% python3 -q
>>> import numpy as np
>>> np.set_printoptions(precision=2, suppress=True, linewidth=120)
>>> def rd(a):
...     return np.round(a, 2) + 0
... 
>>> A = np.load("data.npy")
>>> A
array([[-1, -1, -1, -3, -3,  3,  3,  1,  1],
       [ 0,  1,  2, -3, -2, -1,  1,  0,  2],
       [ 2,  3,  2,  1, -3,  2, -1, -2, -2],
       [ 1, -1, -2,  2,  1, -1, -3,  0, -1],
       [-2, -1,  2,  2, -3, -2,  2, -2,  1],
       [-1,  1, -1,  2,  1, -3, -1,  1, -3]])
>>> u, r1 = A[2], A[3]
>>> u @ u
np.int64(40)
>>> pr = (u @ r1) / (u @ u) * u
>>> rd(np.linalg.norm(u + r1) ** 2 + np.linalg.norm(u - r1) ** 2)
np.float64(124.0)
>>> rd(pr)
array([-0.15, -0.22, -0.15, -0.08,  0.22, -0.15,  0.08,  0.15,  0.15])
>>> np.linalg.matrix_rank(np.outer(u, r1))
np.int64(1)
>>> A2 = A / np.sqrt((A ** 2).mean(axis=1, keepdims=True))
>>> np.linalg.matrix_rank(A - A.mean(axis=1, keepdims=True))
np.int64(6)
>>> rd(np.linalg.norm(A2, axis=1))
array([3., 3., 3., 3., 3., 3.])
>>> rd(A2[3])
array([ 0.64, -0.64, -1.28,  1.28,  0.64, -0.64, -1.92,  0.  , -0.64])
>>> np.linalg.matrix_rank(A2) == np.linalg.matrix_rank(A)
np.True_
>>> t3 = np.stack([A, 4 * A, A[::-1]])
>>> t3.shape
(3, 6, 9)
>>> t3.sum(axis=0)
array([[ -6,  -4,  -6, -13, -14,  12,  14,   6,   2],
       [ -2,   4,  12, -13, -13,  -7,   7,  -2,  11],
       [ 11,  14,   8,   7, -14,   9,  -8, -10, -11],
       [  7,  -2,  -8,  11,   2,  -3, -16,  -2,  -7],
       [-10,  -4,  12,   7, -17, -11,  11, -10,   7],
       [ -6,   4,  -6,   7,   2, -12,  -2,   6, -14]])
>>> np.linalg.matrix_rank(t3)
array([6, 6, 6])
>>> np.linalg.matrix_rank(t3.reshape(3, -1))
np.int64(2)
>>> A2 = A / np.linalg.norm(A, axis=1, keepdims=True)
>>> gram = A2 @ A2.T
>>> rd(np.degrees(np.arccos(np.clip(gram[4, 2], -1, 1))))
np.float64(83.86)
>>> np.argwhere(np.triu(np.abs(gram) > 0.95, 1))
array([], shape=(0, 2), dtype=int64)
>>> vec = np.array([-2, -4, 5, 5, 3, -3, 5, 4, 1])
>>> h = np.maximum(A @ vec, 0)
>>> np.flatnonzero(h > 1e-9)
array([4, 5])
>>> A * (h > 1e-9)[:, None]
array([[ 0,  0,  0,  0,  0,  0,  0,  0,  0],
       [ 0,  0,  0,  0,  0,  0,  0,  0,  0],
       [ 0,  0,  0,  0,  0,  0,  0,  0,  0],
       [ 0,  0,  0,  0,  0,  0,  0,  0,  0],
       [-2, -1,  2,  2, -3, -2,  2, -2,  1],
       [-1,  1, -1,  2,  1, -3, -1,  1, -3]])
>>> np.maximum(A @ (3 * vec), 0)
array([ 0,  0,  0,  0, 84, 33])
>>> h
array([ 0,  0,  0,  0, 28, 11])
>>> A.T @ h
array([-67, -17,  45,  78, -73, -89,  45, -45,  -5])
>>> data = np.load("sample2.npy")
>>> data
array([[ 5, -4, -4,  1,  3, -7,  7, -9, -9, -9,  4],
       [ 8, -7,  8, -1,  2, -5,  5,  5,  7,  5,  2],
       [ 2,  0,  2, -5,  9,  1, -1, -4,  2, -9,  3],
       [-3, -2, -2,  6,  8,  6, -6, -8, -7, -1, -9],
       [-2,  1, -6,  3, -8,  5, -5,  6, -2, -1,  6],
       [-4,  0,  4,  9, -6, -5,  5, -8,  5,  6, -7],
       [ 4,  8,  6,  6, -4,  4, -4,  7,  4, -5,  0],
       [ 3,  5,  7,  4, -4, -3,  3, -4,  2,  1,  5],
       [ 3,  0, -8,  9,  0,  8, -8,  6, -3,  7, -2],
       [-2, -7,  4, -5,  9, -8,  8, -8,  7, -5, -6],
       [-3,  3, -8, -4,  2, -1,  1,  6,  7,  9, -4],
       [-6,  4,  9,  1, -1,  0,  0,  0, -2,  7, -1],
       [ 6,  6, -1, -6,  7, -6,  6, -2,  7, -8, -1],
       [ 8,  3,  4, -9,  1,  4, -4,  4, -3,  7, -8],
       [ 3,  1,  2, -7, -3,  5, -5,  6,  0,  3,  8]])
>>> U, sigma, Vt = np.linalg.svd(data)
>>> rd(sigma)
array([38.09, 28.24, 26.55, 23.89, 19.33, 17.15, 15.13, 13.03,  8.46,  6.51,  0.  ])
>>> A2 = U[:, :10] @ np.diag(sigma[:10]) @ Vt[:10]
>>> rd(np.linalg.norm(data - A2, 2)), rd(sigma[10])
(np.float64(0.0), np.float64(0.0))
>>> np.linalg.matrix_rank(A2)
np.int64(10)
>>> A2 = data[0, 0] * data[1:] - np.outer(data[1:, 0], data[0])
>>> A2
array([[  0,  -3,  72, -13, -14,  31, -31,  97, 107,  97, -22],
       [  0,   8,  18, -27,  39,  19, -19,  -2,  28, -27,   7],
       [  0, -22, -22,  33,  49,   9,  -9, -67, -62, -32, -33],
       [  0,  -3, -38,  17, -34,  11, -11,  12, -28, -23,  38],
       [  0, -16,   4,  49, -18, -53,  53, -76, -11,  -6, -19],
       [  0,  56,  46,  26, -32,  48, -48,  71,  56,  11, -16],
       [  0,  37,  47,  17, -29,   6,  -6,   7,  37,  32,  13],
       [  0,  12, -28,  42,  -9,  61, -61,  57,  12,  62, -22],
       [  0, -43,  12, -23,  51, -54,  54, -58,  17, -43, -22],
       [  0,   3, -52, -17,  19, -26,  26,   3,   8,  18,  -8],
       [  0,  -4,  21,  11,  13, -42,  42, -54, -64, -19,  19],
       [  0,  54,  19, -36,  17,  12, -12,  44,  89,  14, -29],
       [  0,  47,  52, -53, -19,  76, -76,  92,  57, 107, -72],
       [  0,  17,  22, -38, -24,  46, -46,  57,  27,  42,  28]])
>>> np.linalg.matrix_rank(A2), np.linalg.matrix_rank(data)
(np.int64(9), np.int64(10))
>>> np.linalg.matrix_rank(data, rtol=0.1)
np.int64(10)
>>> np.argsort(-np.linalg.norm(data, axis=0).round(6), kind="stable")[:3]
array([9, 7, 3])
>>> rd(np.linalg.norm(data, 2) / np.linalg.norm(data))
np.float64(0.56)
>>> [round(float(x), 2) for x in np.linalg.svd(data, compute_uv=False)[:3]]
[38.09, 28.24, 26.55]
>>> vec = np.array([1, 2, 3, 4, 2, 2, 4, 4, 4, 1, 1])
>>> h = np.maximum(data @ vec, 0)
>>> np.maximum(data @ (3 * vec), 0)
array([  0, 249,   0,   0,   0,  87, 255, 138,  48,   0,  78,  87,  84,   0,   6])
>>> rd(np.tanh(data @ vec))
array([-1.  ,  1.  , -1.  , -1.  , -1.  ,  1.  ,  1.  ,  1.  ,  1.  , -1.  ,  1.  ,  1.  ,  1.  , -1.  ,  0.96])
>>> K = np.array([[0, 0, 0, 0], [1, 1, 0, 0], [0, 0, 0, 0], [0, 0, 1, 1]])
>>> (K != 0).astype(int)
array([[0, 0, 0, 0],
       [1, 1, 0, 0],
       [0, 0, 0, 0],
       [0, 0, 1, 1]])
>>> rd(np.sort(np.linalg.eigvals(K).real))
array([0., 0., 1., 1.])
>>> K @ K
array([[0, 0, 0, 0],
       [1, 1, 0, 0],
       [0, 0, 0, 0],
       [0, 0, 1, 1]])
>>> np.zeros(4, 4)
Traceback (most recent call last):
  File "<python-input-54>", line 1, in <module>
    np.zeros(4, 4)
    ~~~~~~~~^^^^^^
TypeError: Cannot interpret '4' as a data type
>>> rd(np.linalg.svd(K, compute_uv=False))
array([1.41, 1.41, 0.  , 0.  ])
>>> np.linalg.matrix_rank(K)
np.int64(2)
>>> K.mean(axis=0)
array([0.25, 0.25, 0.25, 0.25])
>>> np.linalg.matrix_power(K, 4)
array([[0, 0, 0, 0],
       [1, 1, 0, 0],
       [0, 0, 0, 0],
       [0, 0, 1, 1]])
>>> rd(np.abs(np.linalg.eigvals(K)).max())
np.float64(1.0)
>>> np.allclose(K @ K.T, K.T @ K)
False
>>> (K - K.T) / 2
array([[ 0. , -0.5,  0. ,  0. ],
       [ 0.5,  0. ,  0. ,  0. ],
       [ 0. ,  0. ,  0. , -0.5],
       [ 0. ,  0. ,  0.5,  0. ]])
>>> U, sigma, Vt = np.linalg.svd(K)
>>> rd(sigma)
array([1.41, 1.41, 0.  , 0.  ])
>>> A2 = U[:, :2] @ np.diag(sigma[:2]) @ Vt[:2]
>>> rd(np.abs(K - A2).max())
np.float64(0.0)
>>> rd(np.linalg.norm(K - A2, 2)), sigma[2]
(np.float64(0.0), np.float64(0.0))
>>> np.linalg.matrix_rank(A2)
np.int64(2)
>>> P = np.triu(np.array([[2, 3, 2, 2], [2, 3, 3, 1], [0, 2, 3, 3], [2, 1, 1, 1]]), 1) + np.eye(4)
>>> A2 = P @ K @ np.linalg.inv(P)
>>> np.trace(A2), np.trace(K)
(np.float64(2.0), np.int64(2))
>>> np.linalg.matrix_rank(A2)
np.int64(2)
>>> P @ K - K @ P
array([[ 3.,  3.,  2.,  2.],
       [ 0., -3., -4., -2.],
       [ 0.,  0.,  3.,  3.],
       [ 0.,  0.,  0., -3.]])
>>> F = np.loadtxt("arr.csv", delimiter=",")
>>> rd(F)
array([[ 0.  ,  0.37, -0.39, -0.23, -0.28,  0.08, -0.02,  0.12, -0.05, -0.26,  0.4 , -0.39,  0.26, -0.21,  0.25],
       [-0.49,  0.02,  0.18, -0.07, -0.14,  0.37,  0.02, -0.03,  0.1 ,  0.29, -0.29,  0.12,  0.44, -0.03,  0.42],
       [ 0.55, -0.29,  0.06, -0.18,  0.11,  0.12,  0.  ,  0.08,  0.57,  0.06, -0.09, -0.28,  0.32,  0.15,  0.06],
       [-0.17, -0.21, -0.04, -0.41,  0.52, -0.08, -0.11, -0.17, -0.14, -0.35, -0.31, -0.24, -0.15, -0.21,  0.27],
       [-0.03, -0.29,  0.32, -0.08,  0.03, -0.27, -0.33,  0.15,  0.11,  0.08,  0.5 ,  0.29,  0.09, -0.47,  0.16],
       [-0.26, -0.35, -0.24,  0.3 ,  0.28, -0.22,  0.36,  0.04, -0.13,  0.  ,  0.13, -0.17,  0.53, -0.05, -0.27],
       [ 0.06, -0.11, -0.21, -0.05, -0.23,  0.04, -0.46,  0.4 , -0.18, -0.02, -0.47,  0.03,  0.18, -0.28, -0.38],
       [ 0.29, -0.14, -0.04,  0.47,  0.04,  0.46,  0.01, -0.15, -0.11, -0.5 , -0.01,  0.29,  0.1 , -0.21,  0.2 ],
       [ 0.12, -0.14, -0.34, -0.11,  0.06, -0.23,  0.04,  0.42, -0.2 , -0.03, -0.02,  0.42,  0.05,  0.45,  0.44],
       [-0.47, -0.41, -0.09,  0.02, -0.25,  0.2 , -0.11,  0.17,  0.36, -0.36,  0.16, -0.08, -0.28,  0.27, -0.11],
       [-0.03,  0.11, -0.06, -0.29, -0.27, -0.36,  0.13, -0.41,  0.27, -0.37, -0.15,  0.42,  0.26, -0.01, -0.18],
       [-0.09,  0.23, -0.02,  0.54, -0.02, -0.46, -0.08,  0.16,  0.38, -0.11, -0.29, -0.18, -0.09, -0.13,  0.32],
       [ 0.09, -0.38, -0.51,  0.02, -0.3 , -0.04,  0.12, -0.35,  0.05,  0.4 , -0.07,  0.  , -0.27, -0.29,  0.19],
       [ 0.12, -0.23,  0.43, -0.1 , -0.43, -0.12,  0.53,  0.25, -0.26, -0.17, -0.16, -0.18, -0.09, -0.15,  0.11],
       [-0.06,  0.2 , -0.18, -0.16,  0.28,  0.22,  0.46,  0.4 ,  0.34,  0.04, -0.03,  0.29, -0.21, -0.38, -0.15]])
>>> np.allclose(F @ F.T, F.T @ F)
True
>>> rd(np.sort(np.abs(np.linalg.eigvals(F))))
array([1., 1., 1., 1., 1., 1., 1., 1., 1., 1., 1., 1., 1., 1., 1.])
>>> rd(np.trace(F))
np.float64(-2.6)
>>> rd(np.abs(np.linalg.eigvals(F)).max())
np.float64(1.0)
>>> rng = np.random.default_rng(733645)
>>> labels = rng.permutation(15)
>>> labels
array([ 8, 10,  4,  3,  2, 11, 13, 14,  1,  7,  5,  6,  0,  9, 12])
>>> A2 = F[labels][:, labels]
>>> np.allclose(A2, F)
False
>>> rd(np.sort(np.abs(np.linalg.eigvals(A2))))
array([1., 1., 1., 1., 1., 1., 1., 1., 1., 1., 1., 1., 1., 1., 1.])
>>> rd(np.diag(A2))
array([-0.2 , -0.15,  0.03, -0.41,  0.06, -0.18, -0.15, -0.15,  0.02, -0.15, -0.22, -0.46,  0.  , -0.36, -0.27])
>>> rd(np.trace(A2))
np.float64(-2.6)
>>> feats = np.loadtxt("case19.csv", delimiter=",")
>>> feats
array([[ 2.,  1.,  1.,  0.,  2., -1., -1.,  2.],
       [ 2.,  2.,  1.,  1.,  0.,  2., -1., -1.],
       [-1.,  2.,  2.,  1.,  1.,  0.,  2., -1.],
       [-1., -1.,  2.,  2.,  1.,  1.,  0.,  2.],
       [ 2., -1., -1.,  2.,  2.,  1.,  1.,  0.],
       [ 0.,  2., -1., -1.,  2.,  2.,  1.,  1.],
       [ 1.,  0.,  2., -1., -1.,  2.,  2.,  1.],
       [ 1.,  1.,  0.,  2., -1., -1.,  2.,  2.]])
>>> A2 = np.linalg.inv(feats)
>>> (np.abs(A2) > 1e-9).astype(int)
array([[1, 1, 1, 1, 1, 1, 1, 1],
       [1, 1, 1, 1, 1, 1, 1, 1],
       [1, 1, 1, 1, 1, 1, 1, 1],
       [1, 1, 1, 1, 1, 1, 1, 1],
       [1, 1, 1, 1, 1, 1, 1, 1],
       [1, 1, 1, 1, 1, 1, 1, 1],
       [1, 1, 1, 1, 1, 1, 1, 1],
       [1, 1, 1, 1, 1, 1, 1, 1]])
>>> rd(A2)
array([[ 0.13,  0.07, -0.05, -0.15,  0.13, -0.1 ,  0.12,  0.02],
       [ 0.02,  0.13,  0.07, -0.05, -0.15,  0.13, -0.1 ,  0.12],
       [ 0.12,  0.02,  0.13,  0.07, -0.05, -0.15,  0.13, -0.1 ],
       [-0.1 ,  0.12,  0.02,  0.13,  0.07, -0.05, -0.15,  0.13],
       [ 0.13, -0.1 ,  0.12,  0.02,  0.13,  0.07, -0.05, -0.15],
       [-0.15,  0.13, -0.1 ,  0.12,  0.02,  0.13,  0.07, -0.05],
       [-0.05, -0.15,  0.13, -0.1 ,  0.12,  0.02,  0.13,  0.07],
       [ 0.07, -0.05, -0.15,  0.13, -0.1 ,  0.12,  0.02,  0.13]])
>>> rd(feats @ A2)
array([[1., 0., 0., 0., 0., 0., 0., 0.],
       [0., 1., 0., 0., 0., 0., 0., 0.],
       [0., 0., 1., 0., 0., 0., 0., 0.],
       [0., 0., 0., 1., 0., 0., 0., 0.],
       [0., 0., 0., 0., 1., 0., 0., 0.],
       [0., 0., 0., 0., 0., 1., 0., 0.],
       [0., 0., 0., 0., 0., 0., 1., 0.],
       [0., 0., 0., 0., 0., 0., 0., 1.]])
